In [1]: import numpy as np

In [2]: np.set_printoptions(precision=2, suppress=True, linewidth=200, floatmode="fixed")

In [3]: rnd = lambda a: np.round(a, 2) + 0

In [4]: X = np.array([[-0.6, 0.8, -0.9, 0.7], [0.7, -1.6, 0.5, 0.5], [2.5, 0.5, 0.1, -1.0]])

In [5]: A2 = np.array([[2, -2], [0, 2]])

In [6]: C = np.kron(A2, X)

In [7]: C.shape
Out[7]: (6, 8)

In [8]: np.linalg.matrix_rank(C)
Out[8]: np.int64(6)

In [9]: C
Out[9]: 
array([[-1.20,  1.60, -1.80,  1.40,  1.20, -1.60,  1.80, -1.40],
       [ 1.40, -3.20,  1.00,  1.00, -1.40,  3.20, -1.00, -1.00],
       [ 5.00,  1.00,  0.20, -2.00, -5.00, -1.00, -0.20,  2.00],
       [-0.00,  0.00, -0.00,  0.00, -1.20,  1.60, -1.80,  1.40],
       [ 0.00, -0.00,  0.00,  0.00,  1.40, -3.20,  1.00,  1.00],
       [ 0.00,  0.00,  0.00, -0.00,  5.00,  1.00,  0.20, -2.00]])

In [10]: A2 = C / np.sqrt((C ** 2).mean(axis=1, keepdims=True))

In [11]: np.linalg.matrix_rank(C - C.mean(axis=1, keepdims=True))
Out[11]: np.int64(6)

In [12]: np.linalg.matrix_rank(A2) == np.linalg.matrix_rank(C)
Out[12]: np.True_

In [13]: rnd(C - C.mean(axis=1, keepdims=True))
Out[13]: 
array([[-1.20,  1.60, -1.80,  1.40,  1.20, -1.60,  1.80, -1.40],
       [ 1.40, -3.20,  1.00,  1.00, -1.40,  3.20, -1.00, -1.00],
       [ 5.00,  1.00,  0.20, -2.00, -5.00, -1.00, -0.20,  2.00],
       [ 0.00,  0.00,  0.00,  0.00, -1.20,  1.60, -1.80,  1.40],
       [-0.02, -0.02, -0.02, -0.02,  1.38, -3.22,  0.98,  0.98],
       [-0.52, -0.52, -0.52, -0.52,  4.47,  0.48, -0.32, -2.52]])

In [14]: rnd(np.linalg.norm(A2, axis=1))
Out[14]: array([2.83, 2.83, 2.83, 2.83, 2.83, 2.83])

In [15]: rng = np.random.default_rng(365979)

In [16]: A2 = X + rng.integers(-2, 3, (3, 2)) @ rng.integers(-2, 3, (2, 4))

In [17]: A2
Out[17]: 
array([[ 0.40, -1.20,  3.10, -1.30],
       [-1.30,  2.40, -5.50,  3.50],
       [ 1.50,  2.50, -5.90,  2.00]])

In [18]: np.linalg.matrix_rank(A2 - X, tol=1e-8)
Out[18]: np.int64(2)

In [19]: A2 - X
Out[19]: 
array([[ 1.00, -2.00,  4.00, -2.00],
       [-2.00,  4.00, -6.00,  3.00],
       [-1.00,  2.00, -6.00,  3.00]])

In [20]: x = np.array([-3, 3, 1, 2])

In [21]: (A2 @ x).argmax()
Out[21]: np.int64(1)

In [22]: rnd(A2 * x)
Out[22]: 
array([[-1.20, -3.60,  3.10, -2.60],
       [ 3.90,  7.20, -5.50,  7.00],
       [-4.50,  7.50, -5.90,  4.00]])

In [23]: rnd(A2 @ x)
Out[23]: array([-4.30, 12.60,  1.10])

In [24]: x @ A2
Traceback (most recent call last):
  Cell In[24], line 1
    x @ A2
ValueError: matmul: Input operand 1 has a mismatch in its core dimension 0, with gufunc signature (n?,k),(k,m?)->(n?,m?) (size 3 is different from 4)


In [25]: rnd(A2 @ np.ones(4))
Out[25]: array([ 1.00, -0.90,  0.10])

In [26]: X.ravel(order="F")
Out[26]: array([-0.60,  0.70,  2.50,  0.80, -1.60,  0.50, -0.90,  0.50,  0.10,  0.70,  0.50, -1.00])

In [27]: X.reshape(-1, 2)
Out[27]: 
array([[-0.60,  0.80],
       [-0.90,  0.70],
       [ 0.70, -1.60],
       [ 0.50,  0.50],
       [ 2.50,  0.50],
       [ 0.10, -1.00]])

In [28]: t3 = X.reshape(3, 2, -1)

In [29]: rnd(np.einsum("ihd,ihd->ih", t3, t3))
Out[29]: 
array([[1.00, 1.30],
       [3.05, 0.50],
       [6.50, 1.01]])

In [30]: np.swapaxes(t3, 1, 2)[2]
Out[30]: 
array([[ 2.50,  0.10],
       [ 0.50, -1.00]])

In [31]: t3.sum(axis=1)
Out[31]: 
array([[-1.50,  1.50],
       [ 1.20, -1.10],
       [ 2.60, -0.50]])

In [32]: E = np.array([[-0.9, 1.0, -0.1, -0.5],
    ...:     [-1.0, -0.3, -0.5, -1.7],
    ...:     [1.1, -0.2, -1.4, 1.0]])

In [33]: E[:, 2] *= 5

In [34]: E
Out[34]: 
array([[-0.90,  1.00, -0.50, -0.50],
       [-1.00, -0.30, -2.50, -1.70],
       [ 1.10, -0.20, -7.00,  1.00]])

In [35]: f = np.array([3, 4])

In [36]: np.cross(E[1, :3], E[2, :3])
Out[36]: array([ 1.60, -9.75,  0.53])

In [37]: rnd(np.correlate(E[1], E[2], "full"))
Out[37]: array([-1.00,  6.70, -0.20, 14.76, 12.07, -2.41, -1.87])

In [38]: ang = np.radians(76)

In [39]: R = np.eye(4)

In [40]: R[3, 3] = R[0, 0] = np.cos(ang)

In [41]: R[3, 0], R[0, 3] = -np.sin(ang), np.sin(ang)

In [42]: rnd(R)
Out[42]: 
array([[ 0.24,  0.00,  0.00,  0.97],
       [ 0.00,  1.00,  0.00,  0.00],
       [ 0.00,  0.00,  1.00,  0.00],
       [-0.97,  0.00,  0.00,  0.24]])

In [43]: A2 = E @ R.T

In [44]: rnd(np.linalg.svd(E, compute_uv=False)), rnd(np.linalg.svd(A2, compute_uv=False))
Out[44]: (array([7.49, 2.54, 1.11]), array([7.49, 2.54, 1.11]))

In [45]: x = np.array([2, 3, 0, 2])

In [46]: rhs = R @ x

In [47]: c, lr = np.zeros(4), 1 / np.linalg.norm(R, 2) ** 2

In [48]: for i in range(250):
    ...:     c -= lr * R.T @ (R @ c - rhs)
    ...:     if i % 50 == 0: print(i, round(np.linalg.norm(R @ c - rhs), 2))
    ...: 
0 0.0
50 0.0
100 0.0
150 0.0
200 0.0

In [49]: rnd(np.linalg.cond(R))
Out[49]: np.float64(1.0)

In [50]: A2 = E / np.sqrt((E ** 2).mean(axis=1, keepdims=True))

In [51]: rnd(E - E.mean(axis=1, keepdims=True))
Out[51]: 
array([[-0.68,  1.23, -0.28, -0.28],
       [ 0.38,  1.08, -1.12, -0.32],
       [ 2.38,  1.08, -5.72,  2.28]])

In [52]: rnd(np.linalg.norm(A2, axis=1))
Out[52]: array([2.00, 2.00, 2.00])

In [53]: np.linalg.matrix_rank(A2) == np.linalg.matrix_rank(E)
Out[53]: np.True_

In [54]: rnd(A2[0])
Out[54]: array([-1.18,  1.32, -0.66, -0.66])

In [55]: np.linalg.matrix_rank(E - E.mean(axis=1, keepdims=True))
Out[55]: np.int64(3)

In [56]: m1 = np.load("arr.npy")

In [57]: m1
Out[57]: 
array([[-3,  1,  0,  0],
       [ 3,  1,  0,  0],
       [ 0,  0,  2, -2],
       [ 0,  0, -1, -2]])

In [58]: f = np.array([-1, 2, 3, -2])

In [59]: A2 = m1 + np.outer(f, np.eye(4)[1])

In [60]: np.linalg.matrix_rank(np.linalg.inv(A2) - np.linalg.inv(m1), tol=1e-8)
Out[60]: np.int64(1)

In [61]: np.linalg.matrix_rank(A2 - m1)
Out[61]: np.int64(1)

In [62]: A2
Out[62]: 
array([[-3.00,  0.00,  0.00,  0.00],
       [ 3.00,  3.00,  0.00,  0.00],
       [ 0.00,  3.00,  2.00, -2.00],
       [ 0.00, -2.00, -1.00, -2.00]])
